In [1]: import numpy as np

In [2]: np.set_printoptions(precision=3, suppress=True, linewidth=100, sign=" ")

In [3]: m1 = np.load("mat.npy")

In [4]: print(m1)
[[ 0  0  0  0]
 [ 2  0  0  0]
 [ 3  3  3  0]
 [ 3 -1  1  0]]

In [5]: T = np.stack([m1, 2 * m1, m1[::-1]])

In [6]: print(np.linalg.matrix_rank(T))
[ 3  3  3]

In [7]: print(np.einsum("bij,cij->bc", T, T))
[[  42   84   12]
 [  84  168   24]
 [  12   24   42]]

In [8]: print(np.linalg.matrix_rank(T.reshape(3, -1)))
2

In [9]: print((T @ m1.T).shape)
(3, 4, 4)

In [10]: print(T.sum(axis=0))
[[ 3 -1  1  0]
 [ 9  3  3  0]
 [11  9  9  0]
 [ 9 -3  3  0]]

In [11]: print(T.shape)
(3, 4, 4)

In [12]: Uu, s, Vh = np.linalg.svd(m1)

In [13]: evecs = Vh[:(s > 1e-8).sum()]

In [14]: rng = np.random.default_rng(916823)

In [15]: vec = m1[3] + -1 * m1[0] + rng.integers(2) * np.eye(4)[0]

In [16]: print(vec)
[ 3. -1.  1.  0.]

In [17]: print(np.round(evecs.T @ evecs, 3) + 0)
[[ 1.  0.  0.  0.]
 [ 0.  1.  0.  0.]
 [ 0.  0.  1.  0.]
 [ 0.  0.  0.  0.]]

In [18]: print(np.linalg.matrix_rank(np.vstack([m1, vec])))
3

In [19]: print(np.unique(m1.round(6), axis=0).shape)
(4, 4)

In [20]: print(np.allclose(m1[:-1].T @ np.linalg.lstsq(m1[:-1].T, m1[-1])[0], m1[-1]))
False

In [21]: print(m1.sum(axis=1))
[ 0  2  9  3]

In [22]: print(m1 - m1[0])
[[ 0  0  0  0]
 [ 2  0  0  0]
 [ 3  3  3  0]
 [ 3 -1  1  0]]

In [23]: arr = np.load("m.npy")

In [24]: print(arr)
[[-0.277  0.455 -0.063 -0.082 -0.01   0.175  0.124 -0.395  0.18   0.533]
 [-0.277 -0.568  0.036 -0.141  0.106  0.257  0.206  0.192  0.52   0.174]
 [ 0.185 -0.021 -0.4   -0.527 -0.152 -0.325  0.469 -0.023 -0.222  0.222]
 [-0.277  0.42   0.054  0.009  0.661 -0.057  0.176  0.228 -0.157 -0.175]
 [-0.508  0.041 -0.065 -0.478  0.052 -0.012 -0.016  0.107  0.121 -0.252]
 [-0.369 -0.24  -0.234  0.444 -0.058 -0.051  0.231  0.363 -0.455  0.265]
 [ 0.    -0.141  0.278 -0.402 -0.047 -0.236 -0.152  0.177 -0.223 -0.167]
 [-0.139 -0.425 -0.031  0.059  0.339 -0.063  0.129 -0.742 -0.243 -0.219]
 [-0.231 -0.097  0.448 -0.215 -0.05   0.082 -0.369 -0.065 -0.406  0.455]
 [ 0.139  0.072  0.29  -0.114 -0.177  0.686  0.489  0.022 -0.289 -0.222]
 [ 0.416 -0.101  0.389 -0.015  0.471 -0.183  0.255  0.116  0.112  0.351]
 [-0.277  0.102  0.508  0.216 -0.387 -0.471  0.397 -0.11   0.177 -0.128]]

In [25]: Y = np.c_[arr[:, :6] @ np.array([[2, 1, 2, 0, 0, 0],
    ...:     [2, 1, 3, 2, 3, 2],
    ...:     [2, 2, 0, 3, 3, 3],
    ...:     [0, 1, 0, 0, 2, 1],
    ...:     [1, 0, 1, 3, 3, 3],
    ...:     [1, 1, 2, 0, 3, 1]]), np.array([0, 3, 1, 2, 3, 3, 2, 0, 0, 2, 0, 0])]

In [26]: print(Y)
[[ 0.396  0.146  1.151  0.693  1.51   0.787  0.   ]
 [-1.254 -0.656 -1.636 -0.709 -0.786 -0.592  3.   ]
 [-0.952 -1.489 -0.497 -1.701 -3.752 -2.553  1.   ]
 [ 0.996  0.202  1.251  2.983  3.25   2.935  2.   ]
 [-1.025 -1.088 -0.866  0.043 -0.909 -0.447  3.   ]
 [-1.795 -0.684 -1.617 -1.356 -0.86  -0.963  3.   ]
 [-0.008 -0.222 -0.941  0.413 -1.239 -0.225  2.   ]
 [-0.914 -0.63  -1.339  0.072 -0.424  0.068  0.   ]
 [ 0.272  0.435 -0.637  1.     0.72   0.867  0.   ]
 [ 1.51   1.363  1.687  0.483  2.384  1.054  2.   ]
 [ 1.696  0.895  0.635  2.378  1.699  2.18   0.   ]
 [-0.191  0.587 -1.576  0.567 -0.311  0.312  0.   ]]

In [27]: print(np.linalg.matrix_rank(Y))
7
